In [1]: import numpy as np

In [2]: np.set_printoptions(precision=1, suppress=True, linewidth=160)

In [3]: tidy = lambda a: np.round(a, 1) + 0

In [4]: mat = np.loadtxt("case9.csv", delimiter=",")

In [5]: print(tidy(mat))
[[0.7 0.3 0.  0.  0. ]
 [0.  0.5 0.5 0.  0. ]
 [0.  0.  0.3 0.3 0.3]
 [0.  0.  0.  1.  0. ]
 [0.3 0.  0.  0.  0.7]]

In [6]: # rows sum to 1

In [7]: print(tidy(np.linalg.matrix_power(mat, 2)))
[[0.4 0.4 0.2 0.  0. ]
 [0.  0.2 0.4 0.2 0.2]
 [0.1 0.  0.1 0.4 0.3]
 [0.  0.  0.  1.  0. ]
 [0.4 0.1 0.  0.  0.4]]

In [8]: print(tidy(np.sort(np.abs(np.linalg.eigvals(mat)))[::-1]))
[1.  0.9 0.6 0.6 0.1]

In [9]: p = np.eye(5)[2]

In [10]: for _ in range(3):
    ...:     p = p @ mat
    ...:     print(p.round(1))
    ...: 
[0.  0.  0.3 0.3 0.3]
[0.1 0.  0.1 0.4 0.3]
[0.2 0.  0.  0.5 0.3]

In [11]: x0 = np.array([0, 5, 5, 5, 0])

In [12]: print(tidy(mat * x0))
[[0.  1.7 0.  0.  0. ]
 [0.  2.5 2.5 0.  0. ]
 [0.  0.  1.7 1.7 0. ]
 [0.  0.  0.  5.  0. ]
 [0.  0.  0.  0.  0. ]]

In [13]: print(tidy((mat * x0).sum(axis=1)))
[1.7 5.  3.3 5.  0. ]

In [14]: print(tidy(mat @ x0))
[1.7 5.  3.3 5.  0. ]

In [15]: print(np.linalg.norm(mat @ x0) <= np.linalg.norm(mat, 2) * np.linalg.norm(x0) + 1e-9)
True

In [16]: rng = np.random.default_rng(9413)

In [17]: labels = rng.permutation(5)

In [18]: M2 = mat[:, labels] * rng.choice([-1, 1], 5)

In [19]: print(tidy(M2))
[[ 0.  -0.7  0.  -0.3  0. ]
 [ 0.   0.   0.  -0.5 -0.5]
 [ 0.3  0.   0.3  0.  -0.3]
 [ 1.   0.   0.   0.   0. ]
 [ 0.  -0.3  0.7  0.   0. ]]

In [20]: Uu, _, VT = np.linalg.svd(mat.T @ M2)

In [21]: print(tidy(Uu @ VT))
[[ 0. -1.  0.  0.  0.]
 [ 0.  0.  0. -1.  0.]
 [ 0.  0.  0.  0. -1.]
 [ 1.  0.  0.  0.  0.]
 [ 0.  0.  1.  0.  0.]]

In [22]: print(labels)
[3 0 4 1 2]

In [23]: M2 = np.array([[0, -4, -5], [-3, 4, 1]])

In [24]: W2 = np.kron(M2, mat)

In [25]: print(tidy(W2))
[[ 0.   0.   0.   0.   0.  -2.7 -1.3  0.   0.   0.  -3.3 -1.7  0.   0.   0. ]
 [ 0.   0.   0.   0.   0.   0.  -2.  -2.   0.   0.   0.  -2.5 -2.5  0.   0. ]
 [ 0.   0.   0.   0.   0.   0.   0.  -1.3 -1.3 -1.3  0.   0.  -1.7 -1.7 -1.7]
 [ 0.   0.   0.   0.   0.   0.   0.   0.  -4.   0.   0.   0.   0.  -5.   0. ]
 [ 0.   0.   0.   0.   0.  -1.3  0.   0.   0.  -2.7 -1.7  0.   0.   0.  -3.3]
 [-2.  -1.   0.   0.   0.   2.7  1.3  0.   0.   0.   0.7  0.3  0.   0.   0. ]
 [ 0.  -1.5 -1.5  0.   0.   0.   2.   2.   0.   0.   0.   0.5  0.5  0.   0. ]
 [ 0.   0.  -1.  -1.  -1.   0.   0.   1.3  1.3  1.3  0.   0.   0.3  0.3  0.3]
 [ 0.   0.   0.  -3.   0.   0.   0.   0.   4.   0.   0.   0.   0.   1.   0. ]
 [-1.   0.   0.   0.  -2.   1.3  0.   0.   0.   2.7  0.3  0.   0.   0.   0.7]]

In [26]: print(np.linalg.matrix_rank(W2))
10

In [27]: M2 = np.linalg.inv(mat)

In [28]: print(np.allclose(M2, mat.T))
False

In [29]: print((np.abs(M2) > 1e-9).astype(int))
[[1 1 1 1 1]
 [1 1 1 1 1]
 [1 1 1 1 1]
 [0 0 0 1 0]
 [1 1 1 1 1]]

In [30]: print(tidy(np.linalg.slogdet(mat)[0]))
1.0

In [31]: print(tidy(np.linalg.det(mat) * M2))
[[ 0.1 -0.1  0.1  0.  -0.1]
 [-0.1  0.1 -0.2  0.1  0.1]
 [ 0.1  0.   0.2 -0.1 -0.1]
 [ 0.   0.   0.   0.1  0. ]
 [-0.1  0.  -0.1  0.   0.1]]
